$ python3 -q
>>> import numpy as np
>>> from numpy import linalg as LA
>>> np.set_printoptions(precision=3, suppress=True, linewidth=200, floatmode="fixed")
>>> def tidy(a):
...     return np.round(a, 3) + 0
... 
>>> F = np.loadtxt("block19.csv", delimiter=",")
>>> print(tidy(F))
[[0.500 0.000 0.500 0.000 0.000]
 [0.000 1.000 0.000 0.000 0.000]
 [0.333 0.000 0.333 0.333 0.000]
 [0.500 0.000 0.000 0.500 0.000]
 [0.000 0.000 0.000 0.000 1.000]]
>>> np.flatnonzero(LA.matrix_power((F != 0) + (F.T != 0) + np.eye(5), 5)[4])
array([4])
>>> tidy(np.sort(LA.eigvals(F).real))
array([0.167, 0.167, 1.000, 1.000, 1.000])
>>> (F != 0).astype(int)
array([[1, 0, 1, 0, 0],
       [0, 1, 0, 0, 0],
       [1, 0, 1, 1, 0],
       [1, 0, 0, 1, 0],
       [0, 0, 0, 0, 1]])
>>> print((LA.matrix_power((F != 0) + (F.T != 0) + np.eye(5), 5) > 0).astype(int))
[[1 0 1 1 0]
 [0 1 0 0 0]
 [1 0 1 1 0]
 [1 0 1 1 0]
 [0 0 0 0 1]]
>>> B = np.array([[-5, 2, -9], [9, -3, -4], [6, -5, 5], [-7, 2, 0], [5, -9, 3]])
>>> print(LA.matrix_rank(F @ B))
3
>>> print(tidy(np.einsum("ik,kj->ji", F, B)))
[[ 0.500  9.000 -2.000 -6.000  5.000]
 [-1.500 -3.000 -0.333  2.000 -9.000]
 [-2.000 -4.000 -1.333 -4.500  3.000]]
>>> tidy(F @ B)
array([[ 0.500, -1.500, -2.000],
       [ 9.000, -3.000, -4.000],
       [-2.000, -0.333, -1.333],
       [-6.000,  2.000, -4.500],
       [ 5.000, -9.000,  3.000]])
>>> print(tidy(np.einsum("ik,kj->ij", F, B)))
[[ 0.500 -1.500 -2.000]
 [ 9.000 -3.000 -4.000]
 [-2.000 -0.333 -1.333]
 [-6.000  2.000 -4.500]
 [ 5.000 -9.000  3.000]]
>>> print(tidy(np.einsum("ij,ij->i", F, F)))
[0.500 1.000 0.333 0.500 1.000]
>>> np.vstack([F, B.T]).shape
(8, 5)
>>> LA.matrix_rank(np.vstack([F, B.T]))
np.int64(5)
>>> tidy(B.T @ F.T)
array([[ 0.500,  9.000, -2.000, -6.000,  5.000],
       [-1.500, -3.000, -0.333,  2.000, -9.000],
       [-2.000, -4.000, -1.333, -4.500,  3.000]])
>>> r0 = np.array([4, 4, 4, 5, 2])
>>> B = F + np.outer(r0, np.eye(5)[0])
>>> LA.matrix_rank(B - F)
np.int64(1)
>>> LA.matrix_rank(LA.inv(B) - LA.inv(F), tol=1e-8)
np.int64(1)
>>> tidy(B)
array([[4.500, 0.000, 0.500, 0.000, 0.000],
       [4.000, 1.000, 0.000, 0.000, 0.000],
       [4.333, 0.000, 0.333, 0.333, 0.000],
       [5.500, 0.000, 0.000, 0.500, 0.000],
       [2.000, 0.000, 0.000, 0.000, 1.000]])
>>> X = np.loadtxt("data.csv", delimiter=",")
>>> tidy(X)
array([[-0.291, -0.049, -0.252,  0.462, -0.089,  0.458,  0.296, -0.337, -0.357,  0.102,  0.281],
       [ 0.073, -0.155, -0.063,  0.058,  0.335,  0.200, -0.092,  0.402, -0.150,  0.758, -0.210],
       [ 0.000,  0.146, -0.080, -0.523, -0.181,  0.028,  0.504, -0.269,  0.348,  0.446,  0.139],
       [-0.073, -0.284,  0.398, -0.545,  0.119,  0.326, -0.019,  0.133, -0.389, -0.160,  0.379],
       [-0.109,  0.117, -0.325, -0.256, -0.516,  0.408, -0.014,  0.330, -0.118, -0.180, -0.463],
       [-0.255, -0.701,  0.104,  0.133, -0.492, -0.113, -0.151,  0.081,  0.308,  0.157,  0.107],
       [ 0.400, -0.006, -0.517,  0.025, -0.030,  0.038, -0.041,  0.404,  0.162, -0.101,  0.607],
       [ 0.582,  0.077,  0.181,  0.046, -0.511, -0.158, -0.145, -0.202, -0.457,  0.249,  0.041],
       [ 0.437, -0.511, -0.052,  0.061,  0.147, -0.017,  0.597,  0.001, -0.054, -0.243, -0.318],
       [-0.073, -0.305, -0.584, -0.349,  0.177, -0.234, -0.338, -0.418, -0.236,  0.014, -0.093],
       [ 0.364, -0.085,  0.090,  0.023,  0.095,  0.619, -0.366, -0.375,  0.418, -0.040, -0.092]])
>>> B = LA.inv(X)
>>> np.allclose(B, X.T)
True
>>> tidy(LA.inv(B))
array([[-0.291, -0.049, -0.252,  0.462, -0.089,  0.458,  0.296, -0.337, -0.357,  0.102,  0.281],
       [ 0.073, -0.155, -0.063,  0.058,  0.335,  0.200, -0.092,  0.402, -0.150,  0.758, -0.210],
       [ 0.000,  0.146, -0.080, -0.523, -0.181,  0.028,  0.504, -0.269,  0.348,  0.446,  0.139],
       [-0.073, -0.284,  0.398, -0.545,  0.119,  0.326, -0.019,  0.133, -0.389, -0.160,  0.379],
       [-0.109,  0.117, -0.325, -0.256, -0.516,  0.408, -0.014,  0.330, -0.118, -0.180, -0.463],
       [-0.255, -0.701,  0.104,  0.133, -0.492, -0.113, -0.151,  0.081,  0.308,  0.157,  0.107],
       [ 0.400, -0.006, -0.517,  0.025, -0.030,  0.038, -0.041,  0.404,  0.162, -0.101,  0.607],
       [ 0.582,  0.077,  0.181,  0.046, -0.511, -0.158, -0.145, -0.202, -0.457,  0.249,  0.041],
       [ 0.437, -0.511, -0.052,  0.061,  0.147, -0.017,  0.597,  0.001, -0.054, -0.243, -0.318],
       [-0.073, -0.305, -0.584, -0.349,  0.177, -0.234, -0.338, -0.418, -0.236,  0.014, -0.093],
       [ 0.364, -0.085,  0.090,  0.023,  0.095,  0.619, -0.366, -0.375,  0.418, -0.040, -0.092]])
>>> tidy(LA.det(X) * LA.det(B))
np.float64(1.0)
>>> tidy(LA.det(X) * B)
array([[-0.291,  0.073,  0.000, -0.073, -0.109, -0.255,  0.400,  0.582,  0.437, -0.073,  0.364],
       [-0.049, -0.155,  0.146, -0.284,  0.117, -0.701, -0.006,  0.077, -0.511, -0.305, -0.085],
       [-0.252, -0.063, -0.080,  0.398, -0.325,  0.104, -0.517,  0.181, -0.052, -0.584,  0.090],
       [ 0.462,  0.058, -0.523, -0.545, -0.256,  0.133,  0.025,  0.046,  0.061, -0.349,  0.023],
       [-0.089,  0.335, -0.181,  0.119, -0.516, -0.492, -0.030, -0.511,  0.147,  0.177,  0.095],
       [ 0.458,  0.200,  0.028,  0.326,  0.408, -0.113,  0.038, -0.158, -0.017, -0.234,  0.619],
       [ 0.296, -0.092,  0.504, -0.019, -0.014, -0.151, -0.041, -0.145,  0.597, -0.338, -0.366],
       [-0.337,  0.402, -0.269,  0.133,  0.330,  0.081,  0.404, -0.202,  0.001, -0.418, -0.375],
       [-0.357, -0.150,  0.348, -0.389, -0.118,  0.308,  0.162, -0.457, -0.054, -0.236,  0.418],
       [ 0.102,  0.758,  0.446, -0.160, -0.180,  0.157, -0.101,  0.249, -0.243,  0.014, -0.040],
       [ 0.281, -0.210,  0.139,  0.379, -0.463,  0.107,  0.607,  0.041, -0.318, -0.093, -0.092]])
>>> tidy(LA.slogdet(X)[0])
np.float64(1.0)
>>> tidy(LA.cond(X))
np.float64(1.0)
>>> vec = np.array([1, 1, 5, 3, 4, 2, 3, 4, 5, 2, 3])
>>> tidy(LA.inv(X))
array([[-0.291,  0.073,  0.000, -0.073, -0.109, -0.255,  0.400,  0.582,  0.437, -0.073,  0.364],
       [-0.049, -0.155,  0.146, -0.284,  0.117, -0.701, -0.006,  0.077, -0.511, -0.305, -0.085],
       [-0.252, -0.063, -0.080,  0.398, -0.325,  0.104, -0.517,  0.181, -0.052, -0.584,  0.090],
       [ 0.462,  0.058, -0.523, -0.545, -0.256,  0.133,  0.025,  0.046,  0.061, -0.349,  0.023],
       [-0.089,  0.335, -0.181,  0.119, -0.516, -0.492, -0.030, -0.511,  0.147,  0.177,  0.095],
       [ 0.458,  0.200,  0.028,  0.326,  0.408, -0.113,  0.038, -0.158, -0.017, -0.234,  0.619],
       [ 0.296, -0.092,  0.504, -0.019, -0.014, -0.151, -0.041, -0.145,  0.597, -0.338, -0.366],
       [-0.337,  0.402, -0.269,  0.133,  0.330,  0.081,  0.404, -0.202,  0.001, -0.418, -0.375],
       [-0.357, -0.150,  0.348, -0.389, -0.118,  0.308,  0.162, -0.457, -0.054, -0.236,  0.418],
       [ 0.102,  0.758,  0.446, -0.160, -0.180,  0.157, -0.101,  0.249, -0.243,  0.014, -0.040],
       [ 0.281, -0.210,  0.139,  0.379, -0.463,  0.107,  0.607,  0.041, -0.318, -0.093, -0.092]])
>>> tidy(np.abs(LA.eigvals(X)))
array([1.000, 1.000, 1.000, 1.000, 1.000, 1.000, 1.000, 1.000, 1.000, 1.000, 1.000])
>>> tidy(LA.norm(vec)), tidy(LA.norm(X @ vec))
(np.float64(10.909), np.float64(10.909))
>>> arr = np.tril(np.array([[0, 3, 2, 3], [1, 1, 2, 3], [3, 3, 1, 3], [1, 3, 3, 1]]), -1) + np.eye(4, dtype=int)
>>> print(arr)
[[1 0 0 0]
 [1 1 0 0]
 [3 3 1 0]
 [1 3 3 1]]
>>> Q, r_ = LA.qr(arr)
>>> tidy(np.abs(np.diag(r_)))
array([3.464, 2.217, 0.921, 0.141])
>>> tidy(abs(r_[0, 0])), tidy(LA.norm(arr[:, 0]))
(np.float64(3.464), np.float64(3.464))
>>> np.allclose(r_.T @ r_, arr.T @ arr)
True
>>> print(tidy(Q))
[[-0.289  0.489  0.773 -0.283]
 [-0.289  0.038 -0.442 -0.849]
 [-0.866  0.113 -0.239  0.424]
 [-0.289 -0.864  0.387 -0.141]]
>>> tidy(Q.T @ Q)
array([[1.000, 0.000, 0.000, 0.000],
       [0.000, 1.000, 0.000, 0.000],
       [0.000, 0.000, 1.000, 0.000],
       [0.000, 0.000, 0.000, 1.000]])
>>> Q.shape, r_.shape
((4, 4), (4, 4))
>>> tidy(LA.pinv(Q))
array([[-0.289, -0.289, -0.866, -0.289],
       [ 0.489,  0.038,  0.113, -0.864],
       [ 0.773, -0.442, -0.239,  0.387],
       [-0.283, -0.849,  0.424, -0.141]])
>>> tidy(LA.svd(Q, compute_uv=False))
array([1.000, 1.000, 1.000, 1.000])
>>> tidy(Q[:, 0] @ Q[:, 1])
np.float64(0.0)
>>> tidy(Q @ Q.T)
array([[1.000, 0.000, 0.000, 0.000],
       [0.000, 1.000, 0.000, 0.000],
       [0.000, 0.000, 1.000, 0.000],
       [0.000, 0.000, 0.000, 1.000]])
>>> w, evecs = LA.eig(arr)
>>> tidy(np.sort(LA.eigvals(arr.T)))
array([1.000, 1.000, 1.000, 1.000])
>>> w
array([1.000, 1.000, 1.000, 1.000])
